In [1]: import numpy as np

In [2]: import numpy.linalg as la

In [3]: np.set_printoptions(precision=2, suppress=True, linewidth=200, floatmode="fixed")

In [4]: feats = np.loadtxt("run8.csv", delimiter=",")

In [5]: print(feats)
[[ 1.00  1.00 -1.00 -1.00 -1.00 -1.00  1.00  1.00]
 [ 1.00 -1.00 -1.00  1.00 -1.00  1.00  1.00 -1.00]
 [ 1.00 -1.00 -1.00  1.00  1.00 -1.00 -1.00  1.00]]

In [6]: cov = feats.T @ feats

In [7]: print(cov)
[[ 3.00 -1.00 -3.00  1.00 -1.00 -1.00  1.00  1.00]
 [-1.00  3.00  1.00 -3.00 -1.00 -1.00  1.00  1.00]
 [-3.00  1.00  3.00 -1.00  1.00  1.00 -1.00 -1.00]
 [ 1.00 -3.00 -1.00  3.00  1.00  1.00 -1.00 -1.00]
 [-1.00 -1.00  1.00  1.00  3.00 -1.00 -3.00  1.00]
 [-1.00 -1.00  1.00  1.00 -1.00  3.00  1.00 -3.00]
 [ 1.00  1.00 -1.00 -1.00 -3.00  1.00  3.00 -1.00]
 [ 1.00  1.00 -1.00 -1.00  1.00 -3.00 -1.00  3.00]]

In [8]: print(np.diag(cov))
[3.00 3.00 3.00 3.00 3.00 3.00 3.00 3.00]

In [9]: print(np.round(la.eigvalsh(cov)[::-1], 2) + 0)
[8.00 8.00 8.00 0.00 0.00 0.00 0.00 0.00]

In [10]: print(np.trace(cov), (feats ** 2).sum())
24.0 24.0

In [11]: print((feats @ feats.T).shape)
(3, 3)

In [12]: print(la.matrix_rank(cov))
3

In [13]: print(la.svd(feats, compute_uv=False) ** 2)
[8.00 8.00 8.00]

In [14]: t3 = np.stack([feats, -1 * feats, feats[::-1]])

In [15]: print(t3.sum(axis=0))
[[ 1.00 -1.00 -1.00  1.00  1.00 -1.00 -1.00  1.00]
 [ 1.00 -1.00 -1.00  1.00 -1.00  1.00  1.00 -1.00]
 [ 1.00  1.00 -1.00 -1.00 -1.00 -1.00  1.00  1.00]]

In [16]: print(la.norm(t3, axis=(1, 2)))
[4.90 4.90 4.90]

In [17]: print(t3.shape)
(3, 3, 8)

In [18]: print((t3 @ feats.T).shape)
(3, 3, 3)

In [19]: print(la.matrix_rank(t3.reshape(3, -1)))
2
